$ ipython --no-banner

In [1]: import numpy as np

In [2]: np.set_printoptions(suppress=True, linewidth=100)

In [3]: rnd = lambda a: np.round(a, 1) + 0

In [4]: other = np.array([[-1.6, 1.1],
   ...:     [-3.4, -0.6],
   ...:     [-0.8, 0.1],
   ...:     [-1.4, 0.0],
   ...:     [-0.5, -0.6],
   ...:     [-0.1, -1.7]])

In [5]: Z = np.array([[0.0, 0.2, 2.3], [1.4, 1.2, -0.5]])

In [6]: data = other @ Z

In [7]: rnd(data)
Out[7]: 
array([[ 1.5,  1. , -4.2],
       [-0.8, -1.4, -7.5],
       [ 0.1,  0. , -1.9],
       [ 0. , -0.3, -3.2],
       [-0.8, -0.8, -0.8],
       [-2.4, -2.1,  0.6]])

In [8]: # column 2 is much longer than the rest

In [9]: other = data / np.linalg.norm(data, axis=1, keepdims=True)

In [10]: C2 = other @ other.T

In [11]: (np.abs(C2) > 0.9).astype(int)
Out[11]: 
array([[1, 0, 1, 0, 0, 0],
       [0, 1, 1, 1, 0, 0],
       [1, 1, 1, 1, 0, 0],
       [0, 1, 1, 1, 0, 0],
       [0, 0, 0, 0, 1, 0],
       [0, 0, 0, 0, 0, 1]])

In [12]: (C2 - 2 * np.eye(6)).round(6).argmax(axis=1)
Out[12]: array([2, 3, 3, 2, 1, 4])

In [13]: rnd(C2)
Out[13]: 
array([[ 1. ,  0.8,  0.9,  0.9,  0.2, -0.6],
       [ 0.8,  1. ,  1. ,  1. ,  0.7,  0. ],
       [ 0.9,  1. ,  1. ,  1. ,  0.6, -0.2],
       [ 0.9,  1. ,  1. ,  1. ,  0.6, -0.1],
       [ 0.2,  0.7,  0.6,  0.6,  1. ,  0.7],
       [-0.6,  0. , -0.2, -0.1,  0.7,  1. ]])
